$ python -q
>>> import numpy as np
>>> from numpy import linalg as LA
>>> np.set_printoptions(precision=2, suppress=True, linewidth=200)
>>> def rnd(a):
...     return np.round(a, 2) + 0
... 
>>> J = np.load("case13.npy")
>>> J
array([[ 9,  5,  9,  5],
       [-6, -1, -6, -1],
       [ 9,  5,  9,  5],
       [-6, -1, -6, -1]])
>>> x = np.array([4, -4, -3, -9])
>>> a = np.maximum(J @ x, 0)
>>> J * (a > 1e-9)[:, None]
array([[ 0,  0,  0,  0],
       [-6, -1, -6, -1],
       [ 0,  0,  0,  0],
       [-6, -1, -6, -1]])
>>> rnd(np.tanh(J @ x))
array([-1.,  1., -1.,  1.])
>>> J @ J
array([[102,  80, 102,  80],
       [-96, -58, -96, -58],
       [102,  80, 102,  80],
       [-96, -58, -96, -58]])
>>> rnd(LA.det(J))
np.float64(0.0)
>>> np.allclose(J, J.T)
False
>>> print(np.trace(J))
16
>>> (J - J.T) / 2
array([[ 0. ,  5.5,  0. ,  5.5],
       [-5.5,  0. , -5.5,  0. ],
       [ 0. ,  5.5,  0. ,  5.5],
       [-5.5,  0. , -5.5,  0. ]])
>>> LA.matrix_power(J, 4)
array([[ 5448,  7040,  5448,  7040],
       [-8448, -8632, -8448, -8632],
       [ 5448,  7040,  5448,  7040],
       [-8448, -8632, -8448, -8632]])
>>> print(rnd(np.abs(LA.eigvals(J)).max()))
9.17
>>> print((J + J.T) / 2)
[[ 9.  -0.5  9.  -0.5]
 [-0.5 -1.  -0.5 -1. ]
 [ 9.  -0.5  9.  -0.5]
 [-0.5 -1.  -0.5 -1. ]]
>>> LA.determinant(J)
Traceback (most recent call last):
  File "<python-input-18>", line 1, in <module>
    LA.determinant(J)
    ^^^^^^^^^^^^^^
AttributeError: module 'numpy.linalg' has no attribute 'determinant'
>>> rng = np.random.default_rng(396483)
>>> idx = rng.permutation(4)
>>> idx
array([0, 3, 1, 2])
>>> out = J[idx][:, idx]
>>> out
array([[ 9,  5,  5,  9],
       [-6, -1, -1, -6],
       [-6, -1, -1, -6],
       [ 9,  5,  5,  9]])
>>> data = np.loadtxt("arr.csv", delimiter=",")
>>> data
array([[ 2.88,  1.82,  2.7 ],
       [ 1.98,  1.71,  1.69],
       [ 2.71, -0.43,  0.28],
       [ 4.72, -6.47, -3.75],
       [ 0.55,  3.51,  2.07],
       [ 3.87, -0.79,  1.08],
       [ 3.52, -2.03, -0.51],
       [ 2.2 ,  4.8 ,  5.  ],
       [ 2.48,  2.54,  3.02],
       [ 2.97, -0.64,  0.33],
       [ 3.31, -1.77, -0.46],
       [ 1.51,  4.53,  4.04],
       [ 1.93,  1.19,  1.12],
       [ 4.51, -2.36,  0.14],
       [ 1.88,  2.87,  2.75],
       [ 1.55,  4.06,  3.61],
       [ 2.7 , -1.84, -1.14],
       [ 2.62,  1.39,  2.01],
       [ 2.19,  1.12,  1.31],
       [ 3.05, -0.84,  0.21],
       [ 5.1 , -6.85, -3.75],
       [ 3.67, -1.18,  0.49]])
>>> out = np.c_[data[:, :1] @ np.array([[-2]]), np.array([-5, 0, -5, 2, 1, 1, -1, 2, -5, -4, 0, -2, 1, -3, -2, 1, -2, 1, -1, 3, -4, 1])]
>>> out
array([[ -5.76,  -5.  ],
       [ -3.96,   0.  ],
       [ -5.42,  -5.  ],
       [ -9.44,   2.  ],
       [ -1.1 ,   1.  ],
       [ -7.74,   1.  ],
       [ -7.04,  -1.  ],
       [ -4.4 ,   2.  ],
       [ -4.96,  -5.  ],
       [ -5.94,  -4.  ],
       [ -6.62,   0.  ],
       [ -3.02,  -2.  ],
       [ -3.86,   1.  ],
       [ -9.02,  -3.  ],
       [ -3.76,  -2.  ],
       [ -3.1 ,   1.  ],
       [ -5.4 ,  -2.  ],
       [ -5.24,   1.  ],
       [ -4.38,  -1.  ],
       [ -6.1 ,   3.  ],
       [-10.2 ,  -4.  ],
       [ -7.34,   1.  ]])
>>> rnd(LA.lstsq(data, out[:, 0])[0])
array([-2.,  0.,  0.])
>>> print(rnd(LA.norm(out - data @ LA.lstsq(data, out)[0], axis=0)))
[ 0.  11.4]
>>> print(LA.matrix_rank(out))
2
>>> W0 = np.load("run6.npy")
>>> W0
array([[ 21., -12.,   0., -16.],
       [-12.,  14.,   0.,  12.],
       [  0.,   0.,   5.,   0.],
       [-16.,  12.,   0.,  21.]])
>>> out = np.array([[-4, -6, -2], [5, -3, 8], [4, -1, 4], [-3, 0, 8]])
>>> print(np.einsum("ij,ij->i", W0, W0))
[841. 484.  25. 841.]
>>> np.einsum("ik,kj->ij", W0, out)
array([[ -96.,  -90., -266.],
       [  82.,   30.,  232.],
       [  20.,   -5.,   20.],
       [  61.,   60.,  296.]])
>>> LA.matrix_rank(W0 @ out)
np.int64(3)
>>> LA.matrix_rank(np.vstack([W0, out.T]))
np.int64(4)
>>> np.einsum("ik,kj->ji", W0, out)
array([[ -96.,   82.,   20.,   61.],
       [ -90.,   30.,   -5.,   60.],
       [-266.,  232.,   20.,  296.]])
>>> vals, vecs = LA.eig(W0)
>>> np.prod(vals)
np.float64(5750.0)
>>> rnd(np.sort(LA.eigvals(LA.inv(W0))))
array([0.02, 0.2 , 0.2 , 0.2 ])
>>> rnd(np.sort(LA.eigvals(W0.T)))
array([ 5.,  5.,  5., 46.])
>>> q, vecs = LA.qr(W0[:, :2])[0], LA.qr(W0[:, 2:])[0]
>>> sv = LA.svd(q.T @ vecs, compute_uv=False)
>>> rnd(LA.norm(q @ q.T - vecs @ vecs.T, 2))
np.float64(1.0)
>>> (sv > 0.9).sum()
np.int64(1)
>>> f = np.array([0, 8, -1, 5])
>>> feats = 5 * np.eye(4) + np.outer(f, f)
>>> feats
array([[ 5.,  0.,  0.,  0.],
       [ 0., 69., -8., 40.],
       [ 0., -8.,  6., -5.],
       [ 0., 40., -5., 30.]])
>>> cov = feats.T @ feats
>>> LA.matrix_rank(cov)
np.int64(4)
>>> cov
array([[  25.,    0.,    0.,    0.],
       [   0., 6425., -800., 4000.],
       [   0., -800.,  125., -500.],
       [   0., 4000., -500., 2525.]])
>>> print(rnd(LA.eigvalsh(cov)[::-1]))
[9025.   25.   25.   25.]
>>> np.allclose(cov, cov.T)
True
>>> np.trace(cov), (feats ** 2).sum()
(np.float64(9100.0), np.float64(9100.0))
>>> Uu, sv, vt = LA.svd(feats)
>>> np.argmax(sv[:-1] / (sv[1:] + 1e-6)) + 1
np.int64(1)
>>> out = Uu[:, :1] @ np.diag(sv[:1]) @ vt[:1]
>>> rnd(out)
array([[ 0.  ,  0.  ,  0.  ,  0.  ],
       [ 0.  , 67.56, -8.44, 42.22],
       [ 0.  , -8.44,  1.06, -5.28],
       [ 0.  , 42.22, -5.28, 26.39]])
>>> LA.matrix_rank(feats, rtol=0.05)
np.int64(4)
>>> np.abs(feats - out).max()
np.float64(5.0)
>>> x = np.ones(4)
>>> for _ in range(4):
...     x = feats @ x
...     x /= LA.norm(x)
...     print(round(x @ feats @ x, 2))
... 
94.63
95.0
95.0
95.0
>>> rnd(LA.eigvalsh(feats)[-1])
np.float64(95.0)
>>> out = feats / LA.norm(feats, axis=1, keepdims=True)
>>> cov = out @ out.T
>>> print(np.argwhere(np.triu(np.abs(cov) > 0.95, 1)))
[[1 3]]
>>> rnd(cov[1])
array([ 0.  ,  1.  , -0.89,  0.99])
>>> vals, vecs = LA.eig(feats)
>>> rnd(np.sort(LA.eigvals(LA.inv(feats))))
array([0.01, 0.2 , 0.2 , 0.2 ])
>>> rnd(vals)
array([ 5., 95.,  5.,  5.])
>>> rnd(feats @ vecs[:, 0] - vals[0] * vecs[:, 0])
array([0., 0., 0., 0.])
>>> A = np.array([[0, 1, 0], [0, 2, -1], [0, 0, 1]])
>>> np.argsort(-LA.norm(A, axis=0).round(6), kind="stable")[:3]
array([1, 2, 0])
>>> [round(float(x), 2) for x in LA.svd(A, compute_uv=False)[:3]]
[2.45, 1.0, 0.0]
>>> idx = rng.permutation(3)
>>> idx
array([1, 2, 0])
>>> out = A[idx][:, idx]
>>> np.diag(out)
array([2, 1, 0])
>>> np.allclose(out, A)
False
>>> print(out)
[[ 2 -1  0]
 [ 0  1  0]
 [ 1  0  0]]
>>> rnd(LA.det(out)), rnd(LA.det(A[idx]))
(np.float64(0.0), np.float64(0.0))
>>> rnd(np.sort(np.abs(LA.eigvals(out))))
array([0., 1., 2.])
>>> x = np.array([6, 4, 4])
>>> a = np.maximum(A @ x, 0)
>>> print(np.maximum(A @ (3 * x), 0))
[12 12 12]
>>> a
array([4, 4, 4])
>>> np.flatnonzero(a > 1e-9)
array([0, 1, 2])
>>> print(np.abs(np.diag(LA.qr(A)[1])) > 1e-9)
[False  True  True]
>>> rnd(np.trace(LA.pinv(A) @ A))
np.float64(2.0)
>>> print(np.unique(A.round(6), axis=0).shape)
(3, 3)
>>> Uu, sv, vt = LA.svd(A)
>>> vecs = vt[:(sv > 1e-8).sum()]
>>> x = A[0] + 3 * A[1] + rng.integers(2) * np.eye(3)[0]
>>> print(x)
[ 1.  7. -3.]
>>> print(LA.matrix_rank(np.vstack([A, x])))
3
>>> rnd(np.diag(vecs.T @ vecs))
array([0., 1., 1.])
>>> print(rnd(LA.norm(x - vecs.T @ vecs @ x)))
1.0
>>> m1 = np.load("layer0.npy")
>>> print(rnd(m1))
[[ 0.84 -1.11 -0.2 ]
 [-1.11  1.54  0.8 ]
 [-0.2   0.8   3.62]]
>>> Uu, sv, vt = LA.svd(A)
>>> print(np.argmax(sv[:-1] / (sv[1:] + 1e-6)) + 1)
2
>>> rnd(sv)
array([2.45, 1.  , 0.  ])
>>> out = Uu[:, :2] @ np.diag(sv[:2]) @ vt[:2]
>>> rnd(out)
array([[ 0.,  1.,  0.],
       [ 0.,  2., -1.],
       [ 0.,  0.,  1.]])
>>> LA.matrix_rank(out)
np.int64(2)
>>> rnd(np.abs(A - out).max())
np.float64(0.0)
>>> LA.matrix_rank(A, rtol=0.05)
np.int64(2)
>>> F = np.array([[-2.0, 1.0, 1.0], [1.0, -2.0, 1.0], [1.0, 1.0, -2.0]])
>>> F @ (-1.0) ** np.arange(3)
array([-2.,  4., -2.])
>>> F @ np.ones(3)
array([0., 0., 0.])
>>> print(np.allclose(F @ F.T, F.T @ F))
True
>>> np.sort(np.abs(np.fft.fft(F[0]))), rnd(np.sort(LA.svd(F, compute_uv=False)))
(array([0., 3., 3.]), array([0., 3., 3.]))
>>> idx = rng.permutation(3)
>>> idx
array([2, 0, 1])
>>> out = F[idx][:, idx]
>>> np.diag(out)
array([-2., -2., -2.])
>>> rnd(LA.det(out)), rnd(LA.det(F[idx]))
(np.float64(0.0), np.float64(0.0))
>>> rnd(np.sort(np.abs(LA.eigvals(out))))
array([0., 3., 3.])
>>> F.mean(axis=0)
array([0., 0., 0.])
>>> rnd(LA.norm(F))
np.float64(4.24)
>>> F.sum(axis=0)
array([0., 0., 0.])
>>> np.unravel_index(np.abs(F).argmax(), F.shape)
(np.int64(0), np.int64(0))
>>> LA.rank(F)
Traceback (most recent call last):
  File "<python-input-124>", line 1, in <module>
    LA.rank(F)
    ^^^^^^^
AttributeError: module 'numpy.linalg' has no attribute 'rank'
>>> np.diff(F, axis=0)
array([[ 3., -3.,  0.],
       [ 0.,  3., -3.]])
>>> rnd(LA.svd(F, compute_uv=False))
array([3., 3., 0.])
>>> print(F.shape)
(3, 3)
>>> sv = 3 * 0.7 ** np.arange(3)
>>> q, _ = LA.qr(np.array([[-1.3, -0.6, 1.5], [-0.5, -0.4, 1.7], [0.1, 0.2, 2.8]]))
>>> E = rng.normal(size=(27, 3)) * sv @ q
>>> rnd(E)
array([[-1.52,  0.61,  0.59],
       [ 1.44, -0.55, -0.88],
       [ 1.47, -1.47,  0.94],
       [ 2.63, -0.05, -1.88],
       [-5.33,  0.59, -0.29],
       [ 2.39, -1.25,  1.73],
       [ 4.05, -0.64,  1.61],
       [-0.25,  1.43,  0.34],
       [ 3.12, -1.66, -1.3 ],
       [-1.96,  2.27, -3.29],
       [-1.9 , -1.87, -0.88],
       [ 1.31, -2.25,  2.57],
       [-0.63, -3.06,  0.11],
       [ 4.02, -1.78,  3.54],
       [-2.95, -1.8 ,  0.86],
       [ 4.38, -0.94, -0.84],
       [-3.69,  0.  ,  0.98],
       [-3.1 , -2.65,  1.36],
       [-3.33,  1.41, -2.64],
       [ 2.61, -0.95,  3.04],
       [-1.13, -1.17, -0.16],
       [ 1.85,  1.99, -3.1 ],
       [ 2.81,  0.14,  1.26],
       [-0.13,  1.64, -2.14],
       [ 2.72, -0.04, -0.54],
       [ 1.48,  1.86, -4.21],
       [-0.14, -1.96, -1.3 ]])
>>> rnd(np.sort(np.abs(LA.eigvals(F))))
array([0., 3., 3.])
>>> F.inv()
Traceback (most recent call last):
  File "<python-input-133>", line 1, in <module>
    F.inv()
    ^^^^^
AttributeError: 'numpy.ndarray' object has no attribute 'inv'
>>> (F - F.T) / 2
array([[0., 0., 0.],
       [0., 0., 0.],
       [0., 0., 0.]])
>>> rnd(np.abs(LA.eigvals(F)).max())
np.float64(3.0)
>>> print(np.allclose(F @ F.T, F.T @ F))
True
